$ python3 -q
>>> import numpy as np
>>> import numpy.linalg as la
>>> np.set_printoptions(precision=2, suppress=True, linewidth=200, legacy="1.25")
>>> data = np.load("sample14.npy")
>>> data
array([[ 0.77,  1.2 , -0.8 ],
       [-2.11, -0.4 ,  2.1 ],
       [-0.3 , -2.  ,  0.3 ],
       [-0.24, -0.1 ,  0.2 ],
       [-0.01, -0.2 ,  0.  ],
       [ 0.07,  0.2 , -0.1 ],
       [ 0.72, -1.1 , -0.7 ],
       [ 0.48, -1.3 , -0.5 ],
       [-0.01,  2.1 ,  0.  ],
       [-0.8 , -0.9 ,  0.8 ],
       [-0.16, -1.6 ,  0.2 ],
       [ 1.41,  1.4 , -1.4 ],
       [ 0.4 ,  0.3 , -0.4 ],
       [ 1.01,  0.7 , -1.  ],
       [-0.71, -1.2 ,  0.7 ],
       [-1.69, -0.4 ,  1.7 ],
       [-1.08, -0.4 ,  1.1 ]])
>>> d = la.norm(data[:, None] - data[None], axis=-1)
>>> (d + 1e9 * np.eye(17)).round(6).argmin(axis=1)
array([13, 15, 10,  4,  3,  4,  7,  6,  0, 14,  2,  0,  5,  0,  9,  1,  9])
>>> la.matrix_rank(d ** 2)
5
>>> np.unravel_index(d.round(6).argmax(), d.shape)
(1, 11)
>>> d[7].round(6).argsort(kind="stable")[:4]
array([ 7,  6, 10,  4])
>>> np.flatnonzero(d[7] < d.mean() / 2)
array([ 6,  7, 10])
>>> d[:5, :5]
array([[0.  , 4.39, 3.55, 1.93, 1.79],
       [4.39, 0.  , 3.01, 2.68, 2.98],
       [3.55, 3.01, 0.  , 1.9 , 1.85],
       [1.93, 2.68, 1.9 , 0.  , 0.32],
       [1.79, 2.98, 1.85, 0.32, 0.  ]])
>>> idx = data[:, 1] > np.median(data[:, 1])
>>> u = data[idx].mean(axis=0) - data[~idx].mean(axis=0)
>>> np.argsort(-np.abs(u).round(6), kind="stable")
array([1, 2, 0])
>>> round((((data - data.mean(axis=0)) @ u > 0) == idx).mean(), 2)
0.94
>>> u
array([ 1.05,  1.73, -1.07])
>>> def softmax(z):
...     e = np.exp(z - z.max(axis=-1, keepdims=True))
...     return e / e.sum(axis=-1, keepdims=True)
... 
>>> softmax(data).sum(axis=1)
array([1., 1., 1., 1., 1., 1., 1., 1., 1., 1., 1., 1., 1., 1., 1., 1., 1.])
>>> np.round(softmax(10 * data[0]), 2) + 0
array([0.01, 0.99, 0.  ])
>>> att = data @ data.T / np.sqrt(3)
>>> softmax(att).round(6).argmax(axis=1)
array([11,  1,  2,  1,  2, 11,  6,  2,  8,  1,  2, 11, 11, 11,  1,  1,  1])
>>> W2 = data[[14, 9]].astype(float)
>>> for _ in range(3):
...     idx = la.norm(data[:, None] - W2, axis=-1).argmin(axis=1)
...     W2 = np.array([data[idx == j].mean(axis=0) for j in range(2)])
... 
>>> idx
array([1, 1, 0, 1, 1, 1, 0, 0, 1, 0, 0, 1, 1, 1, 0, 1, 1])
>>> np.abs(W2[1] - W2[0]).argmax()
1
>>> M = np.vander(np.arange(5) - 3, 4, increasing=True)
>>> M
array([[  1,  -3,   9, -27],
       [  1,  -2,   4,  -8],
       [  1,  -1,   1,  -1],
       [  1,   0,   0,   0],
       [  1,   1,   1,   1]])
>>> Q, r_ = la.qr(M)
>>> np.round(Q @ r_, 2) + 0
array([[  1.,  -3.,   9., -27.],
       [  1.,  -2.,   4.,  -8.],
       [  1.,  -1.,   1.,  -1.],
       [  1.,   0.,   0.,   0.],
       [  1.,   1.,   1.,   1.]])
>>> Q.round(2) + 0
array([[-0.45, -0.63,  0.53, -0.32],
       [-0.45, -0.32, -0.27,  0.63],
       [-0.45,  0.  , -0.53,  0.  ],
       [-0.45,  0.32, -0.27, -0.63],
       [-0.45,  0.63,  0.53,  0.32]])
>>> round(abs(r_[0, 0]), 2), np.round(la.norm(M[:, 0]), 2)
(2.24, 2.24)
>>> np.round(np.trace(Q @ Q.T), 2)
4.0
>>> np.zeros(5, 4)
Traceback (most recent call last):
  File "<python-input-33>", line 1, in <module>
    np.zeros(5, 4)
    ~~~~~~~~^^^^^^
TypeError: Cannot interpret '4' as a data type
>>> np.round(la.norm(M), 2)
30.23
>>> np.diff(M, axis=0)
array([[ 0,  1, -5, 19],
       [ 0,  1, -3,  7],
       [ 0,  1, -1,  1],
       [ 0,  1,  1,  1]])
>>> la.rank(M)
Traceback (most recent call last):
  File "<python-input-36>", line 1, in <module>
    la.rank(M)
    ^^^^^^^
AttributeError: module 'numpy.linalg' has no attribute 'rank'
>>> la.matrix_rank(M)
4
>>> M.mean(axis=0)
array([ 1., -1.,  3., -7.])
>>> M.shape
(5, 4)
>>> la.svd(M, compute_uv=False)
array([30.08,  2.5 ,  1.56,  0.86])
>>> P = M @ la.solve(M.T @ M, M.T)
>>> np.diag(P)
array([0.99, 0.77, 0.49, 0.77, 0.99])
>>> la.matrix_rank(np.eye(5) - P)
1
>>> np.trace(P)
4.0
>>> np.allclose(P @ P, P)
True
>>> np.round(la.eigvalsh(P), 2) + 0
array([0., 1., 1., 1., 1.])
>>> out = np.c_[M[:, :1] @ np.array([[1]]), np.array([-7, -6, 7, -7, 9])]
>>> out
array([[ 1, -7],
       [ 1, -6],
       [ 1,  7],
       [ 1, -7],
       [ 1,  9]])
>>> np.round(la.lstsq(M, out[:, 0])[0], 2) + 0
array([1., 0., 0., 0.])
>>> np.round(la.norm(out - M @ la.lstsq(M, out)[0], axis=0), 2) + 0
array([ 0.  , 11.47])
>>> Q = M.astype(float).copy()
>>> for j in range(4):
...     Q[:, j] -= Q[:, :j] @ (Q[:, :j].T @ Q[:, j])
...     Q[:, j] /= la.norm(Q[:, j])
... 
>>> np.round(Q.T @ Q, 2) + 0
array([[1., 0., 0., 0.],
       [0., 1., 0., 0.],
       [0., 0., 1., 0.],
       [0., 0., 0., 1.]])
>>> Q.round(2) + 0
array([[ 0.45, -0.63,  0.53, -0.32],
       [ 0.45, -0.32, -0.27,  0.63],
       [ 0.45,  0.  , -0.53,  0.  ],
       [ 0.45,  0.32, -0.27, -0.63],
       [ 0.45,  0.63,  0.53,  0.32]])
